$ python -q
>>> import numpy as np
>>> import numpy.linalg as la
>>> np.set_printoptions(suppress=True, linewidth=160)
>>> def tidy(a):
...     return np.round(a, 2) + 0
... 
>>> J = np.load("block8.npy")
>>> J
array([[-2, -1, -1,  3,  0],
       [ 2, -1,  1, -1, -2],
       [ 0, -1,  3,  2, -1],
       [-3,  2,  0,  2,  1]])
>>> Uu, s, Vh = la.svd(J, full_matrices=False)
>>> tidy(np.cumsum(s ** 2) / np.sum(s ** 2))
array([0.59, 0.89, 0.99, 1.  ])
>>> B = np.array([[-3, -3], [1, 1]])
>>> W2 = np.kron(B, J)
>>> W2
array([[ 6,  3,  3, -9,  0,  6,  3,  3, -9,  0],
       [-6,  3, -3,  3,  6, -6,  3, -3,  3,  6],
       [ 0,  3, -9, -6,  3,  0,  3, -9, -6,  3],
       [ 9, -6,  0, -6, -3,  9, -6,  0, -6, -3],
       [-2, -1, -1,  3,  0, -2, -1, -1,  3,  0],
       [ 2, -1,  1, -1, -2,  2, -1,  1, -1, -2],
       [ 0, -1,  3,  2, -1,  0, -1,  3,  2, -1],
       [-3,  2,  0,  2,  1, -3,  2,  0,  2,  1]])
>>> mat = np.load("test18.npy")
>>> mat
array([[ 7.,  2.,  6.,  4.,  6.,  2.,  4.,  0.,  6.,  6.,  2.,  4.,  0.],
       [ 2.,  4.,  3.,  2.,  3.,  1.,  2.,  0.,  3.,  3.,  1.,  2.,  0.],
       [ 6.,  3., 12.,  6.,  9.,  3.,  6.,  0.,  9.,  9.,  3.,  6.,  0.],
       [ 4.,  2.,  6.,  7.,  6.,  2.,  4.,  0.,  6.,  6.,  2.,  4.,  0.],
       [ 6.,  3.,  9.,  6., 12.,  3.,  6.,  0.,  9.,  9.,  3.,  6.,  0.],
       [ 2.,  1.,  3.,  2.,  3.,  4.,  2.,  0.,  3.,  3.,  1.,  2.,  0.],
       [ 4.,  2.,  6.,  4.,  6.,  2.,  7.,  0.,  6.,  6.,  2.,  4.,  0.],
       [ 0.,  0.,  0.,  0.,  0.,  0.,  0.,  3.,  0.,  0.,  0.,  0.,  0.],
       [ 6.,  3.,  9.,  6.,  9.,  3.,  6.,  0., 12.,  9.,  3.,  6.,  0.],
       [ 6.,  3.,  9.,  6.,  9.,  3.,  6.,  0.,  9., 12.,  3.,  6.,  0.],
       [ 2.,  1.,  3.,  2.,  3.,  1.,  2.,  0.,  3.,  3.,  4.,  2.,  0.],
       [ 4.,  2.,  6.,  4.,  6.,  2.,  4.,  0.,  6.,  6.,  2.,  7.,  0.],
       [ 0.,  0.,  0.,  0.,  0.,  0.,  0.,  0.,  0.,  0.,  0.,  0.,  3.]])
>>> Lm = la.cholesky(mat)
>>> la.eigvalsh(mat).min() > 0
np.True_
>>> print(tidy(np.diag(Lm) ** 2))
[7.   3.43 6.38 3.71 4.29 3.1  3.39 3.   3.77 3.61 3.06 3.22 3.  ]
>>> w, evecs = la.eigh(mat)
>>> print(tidy(la.eigvalsh(mat + -2 * np.eye(13))))
[ 1.  1.  1.  1.  1.  1.  1.  1.  1.  1.  1.  1. 56.]
>>> print(tidy(np.abs(evecs[:, -1])))
[0.27 0.13 0.4  0.27 0.4  0.13 0.27 0.   0.4  0.4  0.13 0.27 0.  ]
>>> print(np.unique(w.round(6) + 0, return_counts=True)[1])
[12  1]
>>> tidy(la.eigvalsh(mat @ mat))
array([   9.,    9.,    9.,    9.,    9.,    9.,    9.,    9.,    9.,    9.,    9.,    9., 3364.])
>>> q, R = la.qr(mat)
>>> np.allclose(R.T @ R, mat.T @ mat)
True
>>> tidy(abs(R[0, 0])), tidy(la.norm(mat[:, 0]))
(np.float64(15.91), np.float64(15.91))
>>> W2 = np.array([[-2, -1, -2, 2, -2], [1, 2, -1, -1, -2], [2, 0, 2, 0, 1]])
>>> F = np.repeat(W2, 24 // 3, axis=0)
>>> rng = np.random.default_rng(353586)
>>> F = F + 0.1 * rng.normal(size=F.shape)
>>> tidy(F)
array([[-2.  , -1.08, -1.93,  2.16, -1.97],
       [-2.11, -0.97, -1.76,  2.13, -1.98],
       [-2.  , -1.  , -2.01,  2.06, -2.09],
       [-1.91, -0.92, -2.09,  1.97, -1.93],
       [-1.99, -0.84, -1.97,  1.89, -2.09],
       [-1.97, -1.04, -1.95,  1.79, -2.02],
       [-2.06, -0.91, -1.97,  2.1 , -2.02],
       [-1.99, -0.84, -1.98,  2.07, -1.93],
       [ 1.19,  1.97, -1.15, -0.98, -2.13],
       [ 1.04,  1.98, -1.23, -1.07, -1.98],
       [ 0.87,  2.01, -0.96, -0.96, -2.17],
       [ 0.96,  2.13, -1.13, -0.98, -2.05],
       [ 0.83,  2.17, -0.99, -1.11, -1.81],
       [ 0.85,  1.94, -1.08, -1.08, -2.1 ],
       [ 1.12,  1.98, -1.05, -0.79, -1.99],
       [ 0.97,  2.07, -1.18, -1.14, -2.13],
       [ 2.05,  0.13,  2.15, -0.04,  0.94],
       [ 1.88, -0.11,  2.01,  0.05,  1.03],
       [ 1.89, -0.16,  2.08, -0.09,  1.06],
       [ 2.15,  0.11,  2.03,  0.02,  0.97],
       [ 1.99,  0.11,  2.15,  0.18,  1.  ],
       [ 1.98,  0.03,  1.98,  0.11,  1.03],
       [ 2.01, -0.07,  2.06,  0.07,  0.88],
       [ 1.92,  0.13,  1.98,  0.04,  1.04]])
>>> u = np.array([2, 3, 3])
>>> print(tidy(np.correlate(F[2], F[7], "full")))
[ 3.86 -2.21  5.76 -4.48 17.11 -4.72  6.41 -2.33  4.16]
>>> print(tidy(np.polyval(u, F[2])))
[ 5.    2.    5.05 17.63  5.48]
>>> tidy(np.cross(F[2, :3], F[7, :3]))
array([ 0.29,  0.04, -0.31])
